% python3 -q
>>> import numpy as np
>>> np.set_printoptions(precision=2, suppress=True, linewidth=160, floatmode="fixed")
>>> M = np.loadtxt("m.csv", delimiter=",")
>>> print(M)
[[ 1.00  0.00  0.00  0.00  0.00]
 [ 0.00  1.00  0.00  0.00  0.00]
 [ 0.00  0.00 -0.50  0.00 -0.87]
 [ 0.00  0.00  0.00  1.00  0.00]
 [ 0.00  0.00  0.87  0.00 -0.50]]
>>> other = np.array([[0, 3, 2], [2, 1, 2]])
>>> C = np.kron(other, M)
>>> print(np.linalg.matrix_rank(C))
10
>>> print(np.round(np.linalg.norm(C, 2), 2), np.round(np.linalg.norm(other, 2) * np.linalg.norm(M, 2), 2))
4.28 4.28
>>> print(C.shape)
(10, 15)
>>> print(C)
[[ 0.00  0.00  0.00  0.00  0.00  3.00  0.00  0.00  0.00  0.00  2.00  0.00  0.00  0.00  0.00]
 [ 0.00  0.00  0.00  0.00  0.00  0.00  3.00  0.00  0.00  0.00  0.00  2.00  0.00  0.00  0.00]
 [ 0.00  0.00 -0.00  0.00 -0.00  0.00  0.00 -1.50  0.00 -2.60  0.00  0.00 -1.00  0.00 -1.73]
 [ 0.00  0.00  0.00  0.00  0.00  0.00  0.00  0.00  3.00  0.00  0.00  0.00  0.00  2.00  0.00]
 [ 0.00  0.00  0.00  0.00 -0.00  0.00  0.00  2.60  0.00 -1.50  0.00  0.00  1.73  0.00 -1.00]
 [ 2.00  0.00  0.00  0.00  0.00  1.00  0.00  0.00  0.00  0.00  2.00  0.00  0.00  0.00  0.00]
 [ 0.00  2.00  0.00  0.00  0.00  0.00  1.00  0.00  0.00  0.00  0.00  2.00  0.00  0.00  0.00]
 [ 0.00  0.00 -1.00  0.00 -1.73  0.00  0.00 -0.50  0.00 -0.87  0.00  0.00 -1.00  0.00 -1.73]
 [ 0.00  0.00  0.00  2.00  0.00  0.00  0.00  0.00  1.00  0.00  0.00  0.00  0.00  2.00  0.00]
 [ 0.00  0.00  1.73  0.00 -1.00  0.00  0.00  0.87  0.00 -0.50  0.00  0.00  1.73  0.00 -1.00]]
>>> print((M != 0).astype(int))
[[1 0 0 0 0]
 [0 1 0 0 0]
 [0 0 1 0 1]
 [0 0 0 1 0]
 [0 0 1 0 1]]
>>> print(np.sort(np.linalg.eigvals(M).real))
[-0.50 -0.50  1.00  1.00  1.00]
>>> x0 = np.array([1, 0, 0, 3, 1])
>>> print(np.abs(np.linalg.eigvals(M)))
[1.00 1.00 1.00 1.00 1.00]
>>> print(5 - np.linalg.matrix_rank(M - np.eye(5), tol=1e-8))
3
>>> print(np.round(np.linalg.det(M), 2))
1.0
>>> left, sv = np.linalg.svd(M)
Traceback (most recent call last):
  File "<python-input-16>", line 1, in <module>
    left, sv = np.linalg.svd(M)
    ^^^^^^^^
ValueError: too many values to unpack (expected 2)
>>> left, sv, vt = np.linalg.svd(M, full_matrices=False)
>>> print(np.round(left.T @ M @ vt.T, 2) + 0)
[[1.00 0.00 0.00 0.00 0.00]
 [0.00 1.00 0.00 0.00 0.00]
 [0.00 0.00 1.00 0.00 0.00]
 [0.00 0.00 0.00 1.00 0.00]
 [0.00 0.00 0.00 0.00 1.00]]
>>> print((sv > 1e-8).sum())
5
>>> print(left.shape, sv.shape, vt.shape)
(5, 5) (5,) (5, 5)
>>> print(np.cumsum(sv ** 2) / np.sum(sv ** 2))
[0.20 0.40 0.60 0.80 1.00]
>>> print(np.allclose(left * sv @ vt, M))
True
>>> print(sv / sv[0])
[1.00 1.00 1.00 1.00 1.00]
>>> print(sv)
[1.00 1.00 1.00 1.00 1.00]
>>> print(np.linalg.eigvals(M))
[-0.50+0.87j -0.50-0.87j  1.00+0.00j  1.00+0.00j  1.00+0.00j]
>>> print(np.einsum("ii->", M))
2.0
>>> other = np.array([[3, 1], [0, 1]])
>>> X = np.kron(np.eye(2, dtype=int), other)
>>> print(X)
[[3 1 0 0]
 [0 1 0 0]
 [0 0 3 1]
 [0 0 0 1]]
>>> print(X @ X)
[[9 4 0 0]
 [0 1 0 0]
 [0 0 9 4]
 [0 0 0 1]]
>>> print(np.linalg.matrix_rank(X - X[0, 0] * np.eye(4)))
2
>>> print(np.sort(np.linalg.eigvals(X)))
[1.00 1.00 3.00 3.00]
>>> x0 = np.array([3, 0, 3, 4])
>>> print(np.sign((X @ x0).round(6)))
[1 0 1 1]
>>> print(X @ x0)
[ 9  0 13  4]
>>> print(X @ (2 * x0))
[18  0 26  8]
>>> print(np.sort(np.abs(np.linalg.eigvals(X))))
[1.00 1.00 3.00 3.00]
>>> print((X + X.T) / 2)
[[3.00 0.50 0.00 0.00]
 [0.50 1.00 0.00 0.00]
 [0.00 0.00 3.00 0.50]
 [0.00 0.00 0.50 1.00]]
>>> assert X == X.T
Traceback (most recent call last):
  File "<python-input-39>", line 1, in <module>
    assert X == X.T
           ^^^^^^^^
ValueError: The truth value of an array with more than one element is ambiguous. Use a.any() or a.all()
>>> print((X - X.T) / 2)
[[ 0.00  0.50  0.00  0.00]
 [-0.50  0.00  0.00  0.00]
 [ 0.00  0.00  0.00  0.50]
 [ 0.00  0.00 -0.50  0.00]]
>>> print(np.unravel_index(np.abs(X).argmax(), X.shape))
(np.int64(0), np.int64(0))
>>> print(np.abs(X).max())
3
>>> X[:, 4]
Traceback (most recent call last):
  File "<python-input-43>", line 1, in <module>
    X[:, 4]
    ~^^^^^^
IndexError: index 4 is out of bounds for axis 1 with size 4
>>> print(X.sum(axis=1))
[4 1 4 1]
>>> print(np.round(np.linalg.norm(X), 2))
4.69
>>> X[4]
Traceback (most recent call last):
  File "<python-input-46>", line 1, in <module>
    X[4]
    ~^^^
IndexError: index 4 is out of bounds for axis 0 with size 4
